$ python3 -q
>>> import numpy as np
>>> np.set_printoptions(precision=3, suppress=True, linewidth=160)
>>> K = np.load("sample18.npy")
>>> print(K)
[[-18  21 -12   0  -9  15]
 [ 30 -35  20   0  15 -25]]
>>> left, sigma, vt = np.linalg.svd(K)
>>> print(np.argmax(sigma[:-1] / (sigma[1:] + 1e-6)) + 1)
1
>>> B = left[:, :1] @ np.diag(sigma[:1]) @ vt[:1]
>>> print(round(float(np.linalg.norm(K - B) / np.linalg.norm(K)), 3))
0.0
>>> print(np.round(np.abs(K - B).max(), 3))
0.0
>>> def softmax(z):
...     e = np.exp(z - z.max(axis=-1, keepdims=True))
...     return e / e.sum(axis=-1, keepdims=True)
... 
>>> print(np.round(softmax(K[1]), 3) + 0)
[1. 0. 0. 0. 0. 0.]
>>> S = K @ K.T / np.sqrt(6)
>>> print(softmax(S + np.triu(np.full(S.shape, -np.inf), 1)))
[[1. 0.]
 [0. 1.]]
>>> print(softmax(S).round(6).argmax(axis=1))
[0 1]
>>> left, sigma, vt = np.linalg.svd(K)
>>> V = vt[:(sigma > 1e-8).sum()]
>>> rng = np.random.default_rng(754)
>>> x = K[0] + 2 * K[1] + rng.integers(2) * np.eye(6)[1]
>>> print(x)
[ 42. -49.  28.   0.  21. -35.]
>>> print(np.allclose(V.T @ V @ x, x))
True
>>> print(round(np.linalg.norm(x - V.T @ V @ x), 3))
0.0
>>> print(np.linalg.matrix_rank(np.vstack([K, x])))
1
>>> print(np.unique(K.round(6), axis=0).shape)
(2, 6)
>>> print(np.allclose(K[:-1].T @ np.linalg.lstsq(K[:-1].T, K[-1])[0], K[-1]))
True
>>> A = np.load("x.npy")
>>> print(A)
[[ 6.02  2.   -6.   -6.  ]
 [ 3.    6.02 -4.   -1.  ]
 [ 6.    9.   -7.98 -1.  ]
 [ 6.    2.   -6.   -5.98]]
>>> print(np.linalg.matrix_power(A, 3))
[[ -43.793   53.482    6.393  158.233]
 [ -59.636  -27.753   63.755   47.159]
 [-167.453 -110.469  179.87   140.139]
 [ -43.793   53.482    6.393  158.233]]
>>> print(round(float(np.abs(np.linalg.eigvals(A)).max()), 3))
5.03
>>> print((A + A.T) / 2)
[[ 6.02  2.5   0.    0.  ]
 [ 2.5   6.02  2.5   0.5 ]
 [ 0.    2.5  -7.98 -3.5 ]
 [ 0.    0.5  -3.5  -5.98]]
>>> print(np.allclose(A, A.T))
False
>>> print(round(float(np.linalg.det(A)), 3))
1.286
>>> print(np.round(np.trace(A), 3))
-1.92
>>> B = np.array([[-2, 0, 0], [1, 0, -2], [-1, 2, 2], [-1, 0, 1]])
>>> print(np.einsum("ij->j", A))
[ 21.02  19.02 -23.98 -13.98]
>>> print(np.linalg.matrix_rank(np.vstack([A, B.T])))
4
>>> print(np.vstack([A, B.T]).shape)
(7, 4)
>>> print(np.einsum("ij,ij->i", A, A))
[112.24  62.24 181.68 111.76]
>>> print(A @ B)
[[  1.96 -12.   -22.  ]
 [  5.02  -8.   -21.04]
 [  5.98 -15.96 -34.96]
 [  1.98 -12.   -21.98]]
>>> B @ A
Traceback (most recent call last):
  File "<python-input-38>", line 1, in <module>
    B @ A
    ~~^~~
ValueError: matmul: Input operand 1 has a mismatch in its core dimension 0, with gufunc signature (n?,k),(k,m?)->(n?,m?) (size 4 is different from 3)
>>> print(B.T @ A.T)
[[  1.96   5.02   5.98   1.98]
 [-12.    -8.   -15.96 -12.  ]
 [-22.   -21.04 -34.96 -21.98]]
>>> rank = np.linalg.matrix_rank(K)
>>> print(rank)
1
>>> N = np.linalg.svd(K)[2][rank:].T
>>> print([int(np.linalg.matrix_rank(K[:, :j + 1])) for j in range(6)])
[1, 1, 1, 1, 1, 1]
>>> print(np.round(K @ N, 3) + 0)
[[0. 0. 0. 0. 0.]
 [0. 0. 0. 0. 0.]]
>>> left, sigma, vt = np.linalg.svd(A, full_matrices=False)
>>> print(sigma)
[20.207  7.657  0.981  0.008]
>>> print(np.cumsum(sigma ** 2) / np.sum(sigma ** 2))
[0.873 0.998 1.    1.   ]
>>> print(round(np.sqrt((sigma ** 2).sum()), 3), round(np.linalg.norm(A), 3))
21.631 21.631
>>> print(np.round(sigma / sigma[0], 3) + 0)
[1.    0.379 0.049 0.   ]
>>> print(np.round(left.T @ left, 3) + 0)
[[1. 0. 0. 0.]
 [0. 1. 0. 0.]
 [0. 0. 1. 0.]
 [0. 0. 0. 1.]]
>>> print(np.abs(vt[0]))
[0.53  0.484 0.609 0.337]
>>> print(np.round(left.T @ A @ vt.T, 3) + 0)
[[20.207  0.     0.     0.   ]
 [ 0.     7.657  0.     0.   ]
 [ 0.     0.     0.981  0.   ]
 [ 0.     0.     0.     0.008]]
>>> feats = np.load("m.npy")
>>> print(feats)
[[1.    0.5   0.25  0.125 0.062 0.031]
 [0.5   1.    0.5   0.25  0.125 0.062]
 [0.25  0.5   1.    0.5   0.25  0.125]
 [0.125 0.25  0.5   1.    0.5   0.25 ]
 [0.062 0.125 0.25  0.5   1.    0.5  ]
 [0.031 0.062 0.125 0.25  0.5   1.   ]]
>>> z = rng.permutation(6)
>>> print(z)
[2 4 5 3 1 0]
>>> B = feats[z][:, z]
>>> print(np.sort(np.abs(np.linalg.eigvals(B))))
[0.352 0.417 0.556 0.846 1.436 2.393]
>>> print(B)
[[1.    0.25  0.125 0.5   0.5   0.25 ]
 [0.25  1.    0.5   0.5   0.125 0.062]
 [0.125 0.5   1.    0.25  0.062 0.031]
 [0.5   0.5   0.25  1.    0.25  0.125]
 [0.5   0.125 0.062 0.25  1.    0.5  ]
 [0.25  0.062 0.031 0.125 0.5   1.   ]]
>>> print(np.diag(B))
[1. 1. 1. 1. 1. 1.]
>>> print(np.allclose(B, feats))
False
>>> print(np.trace(B))
6.0
>>> vals, V = np.linalg.eigh(feats)
>>> print(round(float(vals.sum()), 3), np.trace(feats))
6.0 6.0
>>> print((vals > 1e-8).sum(), (vals < -1e-8).sum())
6 0
>>> print(np.linalg.eigvalsh(feats + 2 * np.eye(6)))
[2.352 2.417 2.556 2.846 3.436 4.393]
>>> print(vals)
[0.352 0.417 0.556 0.846 1.436 2.393]
>>> print(np.unique(vals.round(6) + 0, return_counts=True)[1])
[1 1 1 1 1 1]
>>> print(np.abs(V[:, -1]))
[0.305 0.419 0.48  0.48  0.419 0.305]
>>> print(V @ np.diag(vals) @ V.T)
[[1.    0.5   0.25  0.125 0.062 0.031]
 [0.5   1.    0.5   0.25  0.125 0.062]
 [0.25  0.5   1.    0.5   0.25  0.125]
 [0.125 0.25  0.5   1.    0.5   0.25 ]
 [0.062 0.125 0.25  0.5   1.    0.5  ]
 [0.031 0.062 0.125 0.25  0.5   1.   ]]
>>> print(np.round(V.T @ V, 3) + 0)
[[1. 0. 0. 0. 0. 0.]
 [0. 1. 0. 0. 0. 0.]
 [0. 0. 1. 0. 0. 0.]
 [0. 0. 0. 1. 0. 0.]
 [0. 0. 0. 0. 1. 0.]
 [0. 0. 0. 0. 0. 1.]]
>>> print(np.linalg.eigvalsh(feats @ feats))
[0.124 0.174 0.309 0.716 2.061 5.727]
>>> print(np.abs(V[:, -1]).round(6).argmax())
2
>>> vals, V = np.linalg.eigh(feats)
>>> x = np.array([0, 0, 0, 1, 0, 1])
>>> print(np.linalg.eigvalsh(feats[1:, 1:]))
[0.36  0.457 0.69  1.231 2.262]
>>> print(V * np.sqrt(vals) @ V.T)
[[0.963 0.25  0.094 0.039 0.017 0.008]
 [0.25  0.932 0.242 0.092 0.039 0.017]
 [0.094 0.242 0.93  0.241 0.092 0.039]
 [0.039 0.092 0.241 0.93  0.242 0.094]
 [0.017 0.039 0.092 0.242 0.932 0.25 ]
 [0.008 0.017 0.039 0.094 0.25  0.963]]
>>> print(x @ feats @ x / (x @ x), round(float(vals[0]), 3), round(vals[-1], 3))
1.25 0.352 2.393
>>> th = np.radians(85)
>>> Rm = np.eye(6)
>>> Rm[2, 2] = Rm[1, 1] = np.cos(th)
>>> Rm[2, 1], Rm[1, 2] = -np.sin(th), np.sin(th)
>>> print(Rm)
[[ 1.     0.     0.     0.     0.     0.   ]
 [ 0.     0.087  0.996  0.     0.     0.   ]
 [ 0.    -0.996  0.087  0.     0.     0.   ]
 [ 0.     0.     0.     1.     0.     0.   ]
 [ 0.     0.     0.     0.     1.     0.   ]
 [ 0.     0.     0.     0.     0.     1.   ]]
>>> B = K @ Rm.T
>>> print(round(float(np.linalg.det(Rm)), 3), round(float(np.trace(Rm)), 3))
1.0 4.174
>>> print(B)
[[-18.    -10.124 -21.966   0.     -9.     15.   ]
 [ 30.     16.873  36.61    0.     15.    -25.   ]]
